$ python3 -q
>>> import numpy as np
>>> from numpy import linalg as LA
>>> np.set_printoptions(precision=3, suppress=True, linewidth=160)
>>> arr = np.load("a.npy")
>>> print(arr)
[[0.179 0.321 0.25  0.25 ]
 [0.238 0.429 0.286 0.048]
 [0.158 0.211 0.474 0.158]
 [0.545 0.091 0.182 0.182]]
>>> print(np.round(np.trace(arr), 3))
1.263
>>> print(np.round(np.abs(LA.eigvals(arr)).max(), 3))
1.0
>>> print(np.sort(np.abs(LA.eigvals(arr))))
[0.224 0.248 0.248 1.   ]
>>> print(arr.sum(axis=1))
[1. 1. 1. 1.]
>>> p = np.eye(4)[1]
>>> for _ in range(6):
...     p = p @ arr
...     print(p.round(3))
... 
[0.238 0.429 0.286 0.048]
[0.216 0.325 0.326 0.134]
[0.24  0.289 0.325 0.145]
[0.242 0.283 0.323 0.152]
[0.244 0.281 0.322 0.153]
[0.245 0.281 0.322 0.153]
>>> A2 = LA.inv(arr)
>>> print(round(float(LA.cond(arr)), 3))
6.727
>>> print(np.round(arr @ A2, 3) + 0)
[[1. 0. 0. 0.]
 [0. 1. 0. 0.]
 [0. 0. 1. 0.]
 [0. 0. 0. 1.]]
>>> print(LA.inv(A2))
[[0.179 0.321 0.25  0.25 ]
 [0.238 0.429 0.286 0.048]
 [0.158 0.211 0.474 0.158]
 [0.545 0.091 0.182 0.182]]
>>> print((np.abs(A2) > 1e-9).astype(int))
[[1 1 1 1]
 [1 1 1 1]
 [1 1 1 1]
 [1 1 1 1]]
>>> print(round(LA.slogdet(arr)[0], 3))
-1.0
>>> print(np.allclose(A2, arr.T))
False
>>> print(np.kron(np.eye(2, dtype=int), arr))
[[0.179 0.321 0.25  0.25  0.    0.    0.    0.   ]
 [0.238 0.429 0.286 0.048 0.    0.    0.    0.   ]
 [0.158 0.211 0.474 0.158 0.    0.    0.    0.   ]
 [0.545 0.091 0.182 0.182 0.    0.    0.    0.   ]
 [0.    0.    0.    0.    0.179 0.321 0.25  0.25 ]
 [0.    0.    0.    0.    0.238 0.429 0.286 0.048]
 [0.    0.    0.    0.    0.158 0.211 0.474 0.158]
 [0.    0.    0.    0.    0.545 0.091 0.182 0.182]]
>>> print(round(float(LA.eigvals(arr).sum().real), 3))
1.263
>>> print(round(float(LA.det(2 * arr)), 3), np.round(LA.det(arr), 3))
-0.221 -0.014
>>> print(np.round(LA.det(arr[::-1]), 3))
-0.014
>>> print(np.poly(arr))
[ 1.    -1.263  0.215  0.061 -0.014]
>>> K = np.loadtxt("test5.csv", delimiter=",")
>>> print(K)
[[  6.354  -8.723   4.97 ]
 [  0.479  -0.137  -1.046]
 [ -1.729  -1.395   3.066]
 [  1.842   2.523  -6.261]
 [  9.875 -13.222   7.658]
 [  0.855  -1.78    0.892]
 [ -0.181  -7.579  10.224]
 [ 10.15   -6.985  -1.496]
 [  3.395  -7.016   5.66 ]
 [ -6.942   5.568  -1.342]
 [ -0.341  -5.678   7.691]
 [  7.291  -5.513  -0.578]
 [ 11.314 -12.316   4.856]
 [ -6.537   5.797  -2.094]
 [ -2.907   4.314  -3.807]
 [ -4.43    8.065  -7.534]
 [ -1.812  -6.737  10.745]
 [ -4.856   6.448  -4.788]
 [ -3.202   5.798  -5.606]
 [ -5.475  10.423  -9.785]
 [  1.131   1.637  -4.254]
 [ -2.099   1.091  -0.078]
 [  0.708  -1.976   1.326]
 [  1.558  -7.304   8.002]
 [ -2.582   0.567   1.175]
 [  3.242  -3.77    1.208]
 [ -0.33   -3.366   4.393]
 [ -5.179   4.533  -1.728]]
>>> Xs = (K - K.mean(axis=0)) / K.std(axis=0)
>>> print(np.argwhere(np.abs(Xs) > 2))
[[12  0]]
>>> beta = LA.lstsq(np.delete(Xs, 2, axis=1), Xs[:, 2])[0]
>>> print(np.abs(beta).argmax())
1
>>> C = K[[14, 15]].astype(float)
>>> for _ in range(5):
...     z = LA.norm(K[:, None] - C, axis=-1).argmin(axis=1)
...     C = np.array([K[z == j].mean(axis=0) for j in range(2)])
... 
>>> print(z)
[0 1 0 1 0 0 0 0 0 1 0 0 0 1 1 1 0 1 1 1 1 1 0 0 1 0 0 1]
>>> print(C)
[[ 3.357 -6.224  4.574]
 [-3.135  4.356 -3.627]]
>>> print(np.abs(C[1] - C[0]).argmax())
1
>>> print(np.bincount(z))
[15 13]
>>> print(K.sum(axis=0))
[  9.592 -36.733  21.469]
>>> print(K.mean(axis=0))
[ 0.343 -1.312  0.767]
>>> print(np.unravel_index(np.abs(K).argmax(), K.shape))
(np.int64(4), np.int64(1))
>>> print(np.abs(K).max())
13.222
>>> print(LA.matrix_rank(K))
3
>>> print(np.round(LA.norm(K), 3))
51.037
>>> Xs = K - K.mean(axis=0)
>>> Uu, sigma, Vt = LA.svd(Xs, full_matrices=False)
>>> print(LA.matrix_rank(Xs))
3
>>> print(sigma)
[45.821 20.913  0.001]
>>> print(np.abs(Uu[:, 0]).argmax())
19
>>> print(np.round(Xs.mean(axis=0), 3) + 0)
[0. 0. 0.]
>>> print(np.round(sigma ** 2 / (sigma ** 2).sum(), 3) + 0)
[0.828 0.172 0.   ]
>>> X = np.load("x.npy")
>>> print(X)
[[0 0 0 0 1]
 [0 1 0 0 0]
 [0 0 1 0 0]
 [0 0 0 1 0]
 [1 0 0 0 0]]
>>> print(LA.svd(X, compute_uv=False))
[1. 1. 1. 1. 1.]
>>> print(LA.norm(X, axis=0))
[1. 1. 1. 1. 1.]
>>> print(X.T @ X)
[[1 0 0 0 0]
 [0 1 0 0 0]
 [0 0 1 0 0]
 [0 0 0 1 0]
 [0 0 0 0 1]]
>>> print(X @ X.T)
[[1 0 0 0 0]
 [0 1 0 0 0]
 [0 0 1 0 0]
 [0 0 0 1 0]
 [0 0 0 0 1]]
>>> M = np.load("case16.npy")
>>> print(M)
[[ 0.766 -0.234 -0.545 -0.234 -0.078]
 [-0.234  0.766 -0.545 -0.234 -0.078]
 [-0.545 -0.545 -0.273 -0.545 -0.182]
 [-0.234 -0.234 -0.545  0.766 -0.078]
 [-0.078 -0.078 -0.182 -0.078  0.974]]
>>> print(np.all(LA.eigvalsh(M) > 0))
False
>>> print([round(float(LA.det(M[:i, :i])), 2) + 0 for i in range(1, 6)])
[0.77, 0.53, -0.74, -0.97, -1.0]
>>> G = M.T @ M
>>> print((M @ M.T).shape)
(5, 5)
>>> print(LA.eigvalsh(G)[::-1])
[1. 1. 1. 1. 1.]
>>> print(np.allclose(G, G.T))
True
>>> evals, evecs = LA.eigh(M)
>>> print(LA.eigvalsh(M + 2 * np.eye(5)))
[1. 3. 3. 3. 3.]
>>> print((evals > 1e-8).sum(), (evals < -1e-8).sum())
4 1
>>> print(LA.eigvalsh(M @ M))
[1. 1. 1. 1. 1.]
>>> print(np.round(evecs.T @ evecs, 3) + 0)
[[1. 0. 0. 0. 0.]
 [0. 1. 0. 0. 0.]
 [0. 0. 1. 0. 0.]
 [0. 0. 0. 1. 0.]
 [0. 0. 0. 0. 1.]]
>>> print(evals)
[-1.  1.  1.  1.  1.]
>>> Q = M.astype(float).copy()
>>> for j in range(5):
...     Q[:, j] -= Q[:, :j] @ (Q[:, :j].T @ Q[:, j])
...     Q[:, j] /= LA.norm(Q[:, j])
... 
>>> print(Q)
[[ 0.766 -0.234 -0.545 -0.234 -0.078]
 [-0.234  0.766 -0.545 -0.234 -0.078]
 [-0.545 -0.545 -0.273 -0.545 -0.182]
 [-0.234 -0.234 -0.545  0.766 -0.078]
 [-0.078 -0.078 -0.182 -0.078  0.974]]
>>> print(np.round(Q.T @ Q, 3) + 0)
[[1. 0. 0. 0. 0.]
 [0. 1. 0. 0. 0.]
 [0. 0. 1. 0. 0.]
 [0. 0. 0. 1. 0.]
 [0. 0. 0. 0. 1.]]
>>> print(np.round(Q.T @ M, 3) + 0)
[[1. 0. 0. 0. 0.]
 [0. 1. 0. 0. 0.]
 [0. 0. 1. 0. 0.]
 [0. 0. 0. 1. 0.]
 [0. 0. 0. 0. 1.]]
>>> Q, evecs = LA.qr(M[:, :1])[0], LA.qr(M[:, 1:])[0]
>>> sigma = LA.svd(Q.T @ evecs, compute_uv=False)
>>> print(sigma.round(3) + 0)
[0.]
>>> print(round(LA.norm(Q @ Q.T - evecs @ evecs.T, 2), 3))
1.0
>>> E = np.loadtxt("sample7.csv", delimiter=",")
>>> print(E)
[[ 1.  0.  0.  0.]
 [-4.  1.  0.  0.]
 [-1. -5.  1.  0.]
 [ 4.  2. -5.  1.]]
>>> hat = np.triu(np.array([[1, 1, 0, 2], [0, 0, 1, 2], [2, 1, 2, 0], [2, 2, 1, 2]]), 1) + np.eye(4)
>>> A2 = hat @ E @ LA.inv(hat)
>>> print(np.trace(A2), np.trace(E))
4.0 4.0
>>> print(A2)
[[  5.   0. -10.  -8.]
 [  3.  -3.  -6.   2.]
 [ -1.  -4.   5.  10.]
 [  4.  -2.  -3.  -3.]]
>>> print(hat @ E - E @ hat)
[[  4.   4. -10.   0.]
 [  7.   3. -10.   8.]
 [  0.   1.   5.  12.]
 [  0.  -4.  -2. -12.]]
>>> Q, r_ = LA.qr(E)
>>> print(np.abs(np.diag(r_)))
[5.831 5.255 3.131 0.01 ]
>>> print(np.round(Q.T @ Q, 3) + 0)
[[1. 0. 0. 0.]
 [0. 1. 0. 0.]
 [0. 0. 1. 0.]
 [0. 0. 0. 1.]]
>>> print(np.trace(Q @ Q.T))
4.0
>>> print(Q)
[[-0.171  0.05   0.168 -0.969]
 [ 0.686 -0.392 -0.564 -0.24 ]
 [ 0.171  0.901 -0.395 -0.052]
 [-0.686 -0.179 -0.705 -0.01 ]]
>>> print(np.round(abs(r_[0, 0]), 3), np.round(LA.norm(E[:, 0]), 3))
5.831 5.831
>>> print(np.allclose(r_.T @ r_, E.T @ E))
True
>>> Uu, sigma, Vt = LA.svd(E)
>>> print(np.argmax(sigma[:-1] / (sigma[1:] + 1e-6)) + 1)
3
>>> print(sigma)
[7.823 4.783 2.631 0.01 ]
>>> A2 = Uu[:, :3] @ np.diag(sigma[:3]) @ Vt[:3]
>>> print(round(np.abs(E - A2).max(), 3))
0.01
>>> print(A2.round(3) + 0)
[[ 1.     0.    -0.002 -0.01 ]
 [-4.     1.    -0.001 -0.002]
 [-1.    -5.     1.    -0.001]
 [ 4.     2.    -5.     1.   ]]
>>> evals, evecs = LA.eig(E)
>>> print(np.sort(LA.eigvals(LA.inv(E))))
[1. 1. 1. 1.]
>>> print(np.prod(evals))
1.0
>>> print(evals)
[1. 1. 1. 1.]
>>> print(E @ evecs[:, 0] - evals[0] * evecs[:, 0])
[0. 0. 0. 0.]
>>> r0, r1 = E[0], E[1]
>>> print(r0 @ r1)
-4.0
>>> p = (r0 @ r1) / (r0 @ r0) * r0
>>> print(p)
[-4. -0. -0. -0.]
>>> print((r1 - p) @ r0)
0.0
>>> print(LA.matrix_rank(np.outer(r0, r1)))
1
>>> print(r1 - p)
[0. 1. 0. 0.]
>>> rng = np.random.default_rng(2193)
>>> t = np.sort(rng.uniform(-2, 2, 19))
>>> data = np.c_[t, t ** 2, t ** 3] @ np.array([[1, -1, 2], [2, -1, 2], [2, 0, 2]])
>>> print(data)
[[ -9.796  -1.964 -11.784]
 [ -7.935  -1.623  -9.803]
 [ -0.216   0.244  -0.637]
 [ -0.164   0.198  -0.435]
 [ -0.163   0.196  -0.431]
 [ -0.161   0.194  -0.425]
 [ -0.154   0.185  -0.4  ]
 [ -0.049   0.052  -0.104]
 [  0.372  -0.291   0.607]
 [  0.879  -0.576   1.288]
 [  1.525  -0.868   2.082]
 [  2.393  -1.2     3.097]
 [  6.028  -2.271   7.116]
 [  6.693  -2.437   7.832]
 [  7.773  -2.695   8.989]
 [ 15.288  -4.229  16.905]
 [ 21.53   -5.3    23.386]
 [ 22.237  -5.414  24.117]
 [ 24.74   -5.807  26.702]]
>>> vec = np.array([4, 5, 4])
>>> y = data @ vec
>>> print(LA.solve(data.T @ data, data.T @ y))
[4. 5. 4.]
>>> print(LA.lstsq(data, y)[0])
[4. 5. 4.]
>>> print(np.round(LA.pinv(data) @ data, 3) + 0)
[[1. 0. 0.]
 [0. 1. 0.]
 [0. 0. 1.]]
>>> y = y + 0.1 * rng.normal(size=19)
>>> print(y)
[-96.139 -79.045  -2.094  -1.434  -1.428  -1.494  -1.191  -0.271   2.361   5.573  10.141  15.908  41.112  45.9    53.569 107.672 153.013 158.299 176.725]
>>> beta, *_ = LA.lstsq(data, y)
>>> print([round(float(LA.norm(LA.solve(data.T @ data + lam * np.eye(3), data.T @ y))), 2) for lam in (0, 1, 10, 100)])
[7.56, 7.39, 6.56, 4.98]
>>> print(beta)
[4.057 5.016 3.949]
>>> print(np.round(data.T @ (y - data @ beta), 3) + 0)
[0. 0. 0.]
>>> print(beta.round())
[4. 5. 4.]
>>> Xs = data - data.mean(axis=0)
>>> Uu, sigma, Vt = LA.svd(Xs, full_matrices=False)
>>> print((np.sign(Uu[:, 0]) == np.sign(Uu[0, 0])).astype(int))
[1 1 1 1 1 1 1 1 1 1 1 1 0 0 0 0 0 0 0]
>>> print(round(float((sigma ** 2).sum() ** 2 / (sigma ** 4).sum()), 3))
1.012
>>> print(np.searchsorted(np.cumsum(sigma ** 2) / (sigma ** 2).sum(), 0.9) + 1)
1
>>> print(np.round(sigma ** 2 / (sigma ** 2).sum(), 3) + 0)
[0.994 0.006 0.   ]
>>> print(sigma)
[61.631  4.731  1.154]
>>> print(np.abs(Vt[-1]))
[0.747 0.143 0.65 ]
>>> print(np.argsort(-LA.norm(data, axis=0).round(6), kind="stable")[:3])
[2 0 1]
>>> print([round(float(x), 3) for x in LA.svd(data, compute_uv=False)[:3]])
[69.181, 5.9, 1.161]
>>> print(np.round(LA.norm(data, 2) / LA.norm(data), 3))
0.996
>>> mat = np.loadtxt("mat.csv", delimiter=",")
>>> print(mat)
[[-20.26  -19.67   19.471  20.541]
 [-20.005 -20.764  19.983  20.455]
 [-19.181 -18.883  21.986  19.267]
 [-22.25  -20.868  18.44   18.775]
 [-19.365 -19.321  20.104  20.832]
 [-18.666 -20.885  20.054  20.224]
 [-18.825 -20.368  20.414  19.693]
 [-20.859 -20.407  19.729  19.8  ]
 [-18.434 -20.208  19.634  19.24 ]
 [-19.032 -19.511  19.879  19.816]
 [-20.187 -20.906  19.269  19.197]
 [-21.383 -20.174  22.086  19.241]
 [-19.971 -18.468  20.507  19.396]
 [-20.852 -19.763  22.459  19.678]
 [-22.028 -21.041  18.909  18.45 ]
 [-19.946 -19.554  19.861  20.151]
 [-19.048 -20.212  20.482  18.012]
 [-18.568 -21.458  19.268  19.905]
 [-19.826 -20.695  20.172  18.997]
 [-19.851 -20.258  20.07   21.979]
 [-19.143 -20.722  19.556  21.221]
 [-21.337 -20.087  21.101  20.772]
 [-19.898 -18.95   19.814  20.331]
 [-20.003 -19.903  19.535  21.142]]
>>> Xs = mat - mat.mean(axis=0)
>>> Uu, sigma, Vt = LA.svd(Xs, full_matrices=False)
>>> print(np.abs(Vt[-1]))
[0.039 0.857 0.484 0.174]
>>> print(np.abs(Vt[0]).argmax())
0
>>> print(np.round(Xs.mean(axis=0), 3) + 0)
[0. 0. 0. 0.]
>>> G = mat.T @ mat
>>> print(LA.matrix_rank(G))
4
>>> print(np.diag(G))
[9582.543 9736.459 9733.247 9505.125]
>>> print(G)
[[ 9582.543  9641.524 -9633.621 -9516.633]
 [ 9641.524  9736.459 -9710.227 -9601.32 ]
 [-9633.621 -9710.227  9733.247  9596.816]
 [-9516.633 -9601.32   9596.816  9505.125]]
>>> G = np.cov(mat, rowvar=False)
>>> print(mat.std(axis=0))
[1.036 0.737 0.949 0.917]
>>> print(np.corrcoef(mat.T))
[[ 1.     0.097  0.012  0.182]
 [ 0.097  1.     0.436  0.131]
 [ 0.012  0.436  1.    -0.039]
 [ 0.182  0.131 -0.039  1.   ]]
>>> print(np.argwhere(np.triu(np.abs(np.corrcoef(mat.T)) > 0.8, 1)))
[]
>>> print(G)
[[ 1.121  0.078  0.012  0.181]
 [ 0.078  0.566  0.318  0.093]
 [ 0.012  0.318  0.939 -0.035]
 [ 0.181  0.093 -0.035  0.877]]
>>> print(LA.eigvalsh(G)[::-1])
[1.248 1.102 0.788 0.365]
>>> print(np.polyfit(mat[:, 0], mat[:, 3], 1))
[ 0.161 23.099]
>>> print(np.argsort(-mat.std(axis=0).round(6), kind="stable"))
[0 2 3 1]
>>> print(np.median(mat, axis=0))
[-19.922 -20.21   19.931  19.808]
